>>> import numpy as np
>>> np.set_printoptions(suppress=True, linewidth=160)
>>> feats = np.array([[1.0, -0.6, -0.1, 0.1],
...     [0.9, 1.6, -0.9, 0.3],
...     [-0.1, -0.2, 0.6, 0.1],
...     [-0.8, -0.1, -0.2, 0.5]])
>>> rng = np.random.default_rng(15)
>>> feats[3] = feats[1] + 0.05 * rng.normal(size=4)
>>> feats.round(3)
array([[ 1.   , -0.6  , -0.1  ,  0.1  ],
       [ 0.9  ,  1.6  , -0.9  ,  0.3  ],
       [-0.1  , -0.2  ,  0.6  ,  0.1  ],
       [ 0.828,  1.553, -0.88 ,  0.274]])
>>> lab = rng.permutation(4)
>>> lab
array([2, 3, 0, 1])
>>> out = feats[lab][:, lab]
>>> np.round(np.sort(np.abs(np.linalg.eigvals(out))), 3)
array([0.004, 0.507, 1.56 , 1.56 ])
>>> np.round(np.diag(out), 3)
array([0.6  , 0.274, 1.   , 1.6  ])
>>> out = feats + rng.integers(-2, 3, (4, 3)) @ rng.integers(-2, 3, (3, 4))
>>> out.round(3)
array([[ 1.   , -3.6  ,  0.9  , -1.9  ],
       [ 3.9  , -1.4  , -0.9  , -2.7  ],
       [-4.1  ,  1.8  ,  0.6  ,  4.1  ],
       [-3.172, -2.447,  3.12 , -3.726]])
>>> np.abs(out - feats).sum(axis=1)
array([ 6.,  9., 10., 16.])
>>> np.round(out - feats, 3)
array([[ 0., -3.,  1., -2.],
       [ 3., -3.,  0., -3.],
       [-4.,  2.,  0.,  4.],
       [-4., -4.,  4., -4.]])
>>> A = np.load("out2.npy")
>>> A
array([[-0.6  , -0.4  ,  1.   ,  1.2  ],
       [ 2.195, -2.316,  0.406, -1.464],
       [ 0.6  , -0.5  ,  1.2  ,  1.5  ],
       [ 2.8  , -2.1  ,  0.4  , -1.2  ],
       [ 1.   , -1.   , -0.7  , -0.7  ]])
>>> x = np.array([-2, -1, 1, -2])
>>> y = A @ x
>>> y.round(3)
array([ 0.2 ,  1.26, -2.5 , -0.7 , -0.3 ])
>>> y = y + 0.02 * rng.normal(size=5)
>>> y.round(3)
array([ 0.213,  1.256, -2.53 , -0.731, -0.296])
>>> c, *_ = np.linalg.lstsq(A, y)
>>> np.round(np.linalg.norm(y - A @ c), 3)
np.float64(0.001)
>>> np.round(A.T @ (y - A @ c), 3) + 0
array([0., 0., 0., 0.])
>>> [round(float(np.linalg.norm(np.linalg.solve(A.T @ A + lam * np.eye(4), A.T @ y))), 2) for lam in (0, 1, 10, 100)]
[3.2, 1.26, 0.32, 0.05]
>>> E = np.loadtxt("m.csv", delimiter=",")
>>> E.round(3)
array([[-4.029,  0.037, -0.818, -1.43 ],
       [ 0.037, -1.326, -0.093, -1.77 ],
       [-0.818, -0.093, -3.641, -1.003],
       [-1.43 , -1.77 , -1.003, -3.004]])
>>> # looks like rank 3
>>> r = np.linalg.matrix_rank(E)
>>> r
np.int64(3)
>>> null = np.linalg.svd(E)[2][r:].T
>>> null.shape
(4, 1)
>>> [int(np.linalg.matrix_rank(E[:, :j + 1])) for j in range(4)]
[1, 2, 3, 3]
>>> np.allclose(E @ null, 0)
True
>>> np.linalg.matrix_rank(E.T @ E), np.linalg.matrix_rank(E @ E.T)
(np.int64(3), np.int64(3))
>>> np.round(null[:, 0] / null[np.abs(null[:, 0]).round(6).argmax(), 0], 3)
array([ 0.25 ,  1.   ,  0.125, -0.75 ])
>>> U, sigma, Vt = np.linalg.svd(E)
>>> sigma.round(3) + 0
array([6., 3., 3., 0.])
>>> out = U[:, :3] @ np.diag(sigma[:3]) @ Vt[:3]
>>> round(float(np.abs(E - out).max()), 3)
0.0
>>> round(np.linalg.norm(E - out, 2), 3), np.round(sigma[3], 3)
(np.float64(0.0), np.float64(0.0))
>>> np.linalg.matrix_rank(E, rtol=0.05)
np.int64(3)
>>> round(float(np.linalg.norm(E - out) / np.linalg.norm(E)), 3)
0.0
>>> vals, V = np.linalg.eigh(E)
>>> np.round(np.linalg.svd(E, compute_uv=False), 3) + 0
array([6., 3., 3., 0.])
>>> np.round(np.abs(V[:, -1]), 3)
array([0.195, 0.781, 0.098, 0.586])
>>> np.round(np.linalg.eigvalsh(E @ E), 3) + 0
array([ 0.,  9.,  9., 36.])
>>> mat = np.loadtxt("dump.csv", delimiter=",")
>>> mat.round(3)
array([[  4.721,  -8.863, -17.296],
       [ 10.739,  -9.677,  13.821],
       [ 13.217, -14.889,   1.908],
       [  9.572, -13.313, -11.452],
       [  7.828,  -5.583,  17.537],
       [ -9.828,  13.517,  10.986],
       [ 13.026, -13.799,   6.317],
       [  5.071,  -9.212, -17.013],
       [  4.678,  -1.581,  19.381],
       [  2.455,  -6.531, -18.744],
       [ 12.262, -15.087,  -4.691],
       [ 12.796, -15.212,  -2.202],
       [  6.393,  -3.719,  18.582],
       [ 10.817, -14.255,  -8.933],
       [ 10.131, -13.752, -10.403],
       [  0.084,  -3.962, -19.603],
       [ -2.883,   6.982,  18.519],
       [ -9.525,   7.903, -15.71 ],
       [-12.984,  15.183,   0.949],
       [  0.328,   3.504,  19.688],
       [ -1.409,   5.413,  19.202],
       [ 12.367, -12.371,   9.696]])
>>> x = np.array([2, 1, 2])
>>> a = np.maximum(mat @ x, 0)
>>> np.round(np.tanh(mat @ x), 3)
array([-1.   ,  1.   ,  1.   , -1.   ,  1.   ,  1.   ,  1.   , -1.   ,  1.   , -1.   ,  0.055,  1.   ,  1.   , -1.   , -1.   , -1.   ,  1.   , -1.   , -1.   ,
        1.   ,  1.   ,  1.   ])
